$ python -q
>>> import numpy as np
>>> import numpy.linalg as la
>>> np.set_printoptions(precision=3, suppress=True, linewidth=200, legacy="1.25")
>>> r0 = np.array([8, 0, 7, 5, 3, 6, 6])
>>> X = 4 * np.eye(7) + np.outer(r0, r0)
>>> X
array([[68.,  0., 56., 40., 24., 48., 48.],
       [ 0.,  4.,  0.,  0.,  0.,  0.,  0.],
       [56.,  0., 53., 35., 21., 42., 42.],
       [40.,  0., 35., 29., 15., 30., 30.],
       [24.,  0., 21., 15., 13., 18., 18.],
       [48.,  0., 42., 30., 18., 40., 36.],
       [48.,  0., 42., 30., 18., 36., 40.]])
>>> # equal to its transpose
>>> round(np.abs(la.eigvals(X)).max(), 3)
223.0
>>> np.sort(np.abs(la.eigvals(X)))
array([  4.,   4.,   4.,   4.,   4.,   4., 223.])
>>> np.allclose(X @ X.T, X.T @ X)
True
>>> (X + X.T) / 2
array([[68.,  0., 56., 40., 24., 48., 48.],
       [ 0.,  4.,  0.,  0.,  0.,  0.,  0.],
       [56.,  0., 53., 35., 21., 42., 42.],
       [40.,  0., 35., 29., 15., 30., 30.],
       [24.,  0., 21., 15., 13., 18., 18.],
       [48.,  0., 42., 30., 18., 40., 36.],
       [48.,  0., 42., 30., 18., 36., 40.]])
>>> X @ X
array([[14544.,     0., 12712.,  9080.,  5448., 10896., 10896.],
       [    0.,    16.,     0.,     0.,     0.,     0.,     0.],
       [12712.,     0., 11139.,  7945.,  4767.,  9534.,  9534.],
       [ 9080.,     0.,  7945.,  5691.,  3405.,  6810.,  6810.],
       [ 5448.,     0.,  4767.,  3405.,  2059.,  4086.,  4086.],
       [10896.,     0.,  9534.,  6810.,  4086.,  8188.,  8172.],
       [10896.,     0.,  9534.,  6810.,  4086.,  8172.,  8188.]])
>>> vals, V = la.eigh(X)
>>> vec = np.array([3, 0, 1, 0, 3, 0, 1])
>>> np.round(V * np.maximum(vals, 0) @ V.T, 3) + 0
array([[68.,  0., 56., 40., 24., 48., 48.],
       [ 0.,  4.,  0.,  0.,  0.,  0.,  0.],
       [56.,  0., 53., 35., 21., 42., 42.],
       [40.,  0., 35., 29., 15., 30., 30.],
       [24.,  0., 21., 15., 13., 18., 18.],
       [48.,  0., 42., 30., 18., 40., 36.],
       [48.,  0., 42., 30., 18., 36., 40.]])
>>> np.round(V * np.abs(vals) @ V.T, 3) + 0
array([[68.,  0., 56., 40., 24., 48., 48.],
       [ 0.,  4.,  0.,  0.,  0.,  0.,  0.],
       [56.,  0., 53., 35., 21., 42., 42.],
       [40.,  0., 35., 29., 15., 30., 30.],
       [24.,  0., 21., 15., 13., 18., 18.],
       [48.,  0., 42., 30., 18., 40., 36.],
       [48.,  0., 42., 30., 18., 36., 40.]])
>>> (np.sign(V[:, -1].round(6)) == np.sign(V[0, -1].round(6))).astype(int)
array([1, 0, 1, 1, 1, 1, 1])
